$ python -q
>>> import numpy as np
>>> np.set_printoptions(precision=2, suppress=True, linewidth=120)
>>> arr = np.arange(91).reshape(7, 13) + -1
>>> arr
array([[-1,  0,  1,  2,  3,  4,  5,  6,  7,  8,  9, 10, 11],
       [12, 13, 14, 15, 16, 17, 18, 19, 20, 21, 22, 23, 24],
       [25, 26, 27, 28, 29, 30, 31, 32, 33, 34, 35, 36, 37],
       [38, 39, 40, 41, 42, 43, 44, 45, 46, 47, 48, 49, 50],
       [51, 52, 53, 54, 55, 56, 57, 58, 59, 60, 61, 62, 63],
       [64, 65, 66, 67, 68, 69, 70, 71, 72, 73, 74, 75, 76],
       [77, 78, 79, 80, 81, 82, 83, 84, 85, 86, 87, 88, 89]])
>>> np.linalg.cond(arr) > 100
np.True_
>>> np.linalg.matrix_rank(arr, rtol=0.1)
np.int64(1)
>>> np.round(np.linalg.norm(arr, 2) / np.linalg.norm(arr), 2)
np.float64(1.0)
>>> feats = np.loadtxt("w.csv", delimiter=",")
>>> feats
array([[ 1.,  0.,  0.,  0.,  0.,  0.,  0.],
       [ 0.,  1.,  0.,  0.,  0.,  0.,  0.],
       [ 0.,  0.,  1.,  0.,  0.,  0.,  0.],
       [ 0.,  0.,  0.,  1.,  0.,  0.,  0.],
       [ 0.,  0.,  0.,  0., -1.,  0.,  0.],
       [ 0.,  0.,  0.,  0.,  0., -1.,  0.],
       [ 0.,  0.,  0.,  0.,  0.,  0.,  1.]])
>>> # 7 groups of indices that never mix
>>> O, evecs = np.linalg.qr(feats[:, :4])[0], np.linalg.qr(feats[:, 4:])[0]
>>> sv = np.linalg.svd(O.T @ evecs, compute_uv=False)
>>> round(np.linalg.norm(O @ O.T - evecs @ evecs.T, 2), 2)
np.float64(1.0)
>>> feats @ feats
array([[1., 0., 0., 0., 0., 0., 0.],
       [0., 1., 0., 0., 0., 0., 0.],
       [0., 0., 1., 0., 0., 0., 0.],
       [0., 0., 0., 1., 0., 0., 0.],
       [0., 0., 0., 0., 1., 0., 0.],
       [0., 0., 0., 0., 0., 1., 0.],
       [0., 0., 0., 0., 0., 0., 1.]])
>>> np.linalg.matrix_rank(feats - feats[0, 0] * np.eye(7))
np.int64(2)
>>> m1 = np.load("arr.npy")
>>> m1
array([[  3.46,  -4.34,  -6.99, -12.49, -18.43],
       [-11.28,   4.94,   4.4 ,  -2.65,   1.24],
       [  4.49,  -3.63,   1.18,  14.18,  11.78],
       [ -1.32,  -3.28,   7.79,   3.89,   0.41],
       [  2.86,  -9.86,  -3.23, -11.18,  12.87],
       [  7.91,  -7.77,  12.01,  -1.62,   0.05],
       [ -6.14,   7.54,   6.15,  -8.13,   1.07],
       [ 21.53,  -1.44,   6.  ,   8.5 ,  -3.72],
       [  4.4 ,   5.77,   9.63,   5.31,  -8.86],
       [  0.58,  10.75,  -6.15, -11.07,   2.16],
       [ 10.79,  -0.67,   1.56,  -3.26,  -8.55],
       [-12.37,  -5.55,   5.87, -10.91,  -0.17],
       [ -9.34,   6.63,   1.15,  -6.1 ,   4.67],
       [  9.17,  -5.7 ,   8.51,  -3.25,   4.11],
       [-17.15,  -7.94,  -0.75,  -8.68,   9.45],
       [ -0.49,  11.17,   1.46,  -0.54,  -3.13],
       [  2.  , -11.27,   9.29,   7.92,  -4.62],
       [  8.27,   1.79,  -7.61, -20.06,   0.76],
       [ 13.11,   2.31,  -3.47,   9.91,   2.66],
       [ 13.41,   6.64, -14.26,  -1.48,   4.77],
       [ 12.62,  -5.38,  -0.07,   3.75,  -5.75],
       [ 16.01,  -5.9 ,   5.14,  -6.74,  -1.22],
       [  1.89,   5.42,   3.33,  -0.94,  -8.83],
       [ -8.75,  -4.99,  -3.72,   2.51,   8.8 ],
       [  7.84,  -4.56,  -6.56,  -6.63,   4.76],
       [-10.42,  -2.6 ,   1.69,  -2.78,  11.31],
       [-10.23,   2.8 ,   2.55,   3.35, -13.71],
       [ -6.05,   1.14, -10.67,   2.25,   9.21],
       [  0.45,   0.83, -12.36,  -3.34,  10.2 ],
       [ 12.86,   8.09,  -0.4 ,  -2.32, -11.41],
       [ -6.79,  -4.3 ,  -4.18, -10.04,   8.4 ],
       [ -2.11,   1.41,   8.97,  -1.52,   0.09],
       [ -1.93, -11.81,   4.59,   0.16,  -5.59],
       [  2.75,   2.76,   7.37, -16.25,   0.03],
       [ -8.48,   0.33, -12.27,   3.31,   0.74],
       [-10.96,  13.68,   8.27,  -4.1 ,   4.1 ],
       [ -8.93,   1.89,  -4.33,  16.66,   2.51],
       [-10.65, -11.3 ,  14.35, -12.32,  -1.82],
       [ -9.37,  -6.27,   0.72,  -4.32, -18.6 ],
       [ -1.44, -12.72,   5.57,   0.18,  -3.4 ],
       [  3.1 ,  13.13,  10.55,   1.13,   4.29]])
>>> P = m1 @ np.linalg.solve(m1.T @ m1, m1.T)
>>> np.trace(P)
np.float64(5.0)
>>> P @ m1[:, 4]
array([-18.43,   1.24,  11.78,   0.41,  12.87,   0.05,   1.07,  -3.72,  -8.86,   2.16,  -8.55,  -0.17,   4.67,   4.11,
         9.45,  -3.13,  -4.62,   0.76,   2.66,   4.77,  -5.75,  -1.22,  -8.83,   8.8 ,   4.76,  11.31, -13.71,   9.21,
        10.2 , -11.41,   8.4 ,   0.09,  -5.59,   0.03,   0.74,   4.1 ,   2.51,  -1.82, -18.6 ,  -3.4 ,   4.29])
>>> np.diag(P)
array([0.28, 0.06, 0.16, 0.04, 0.18, 0.12, 0.09, 0.17, 0.1 , 0.12, 0.06, 0.1 , 0.07, 0.11, 0.15, 0.07, 0.12, 0.22,
       0.09, 0.16, 0.07, 0.13, 0.05, 0.07, 0.08, 0.08, 0.15, 0.08, 0.1 , 0.13, 0.08, 0.05, 0.09, 0.15, 0.11, 0.2 ,
       0.15, 0.22, 0.23, 0.09, 0.19])
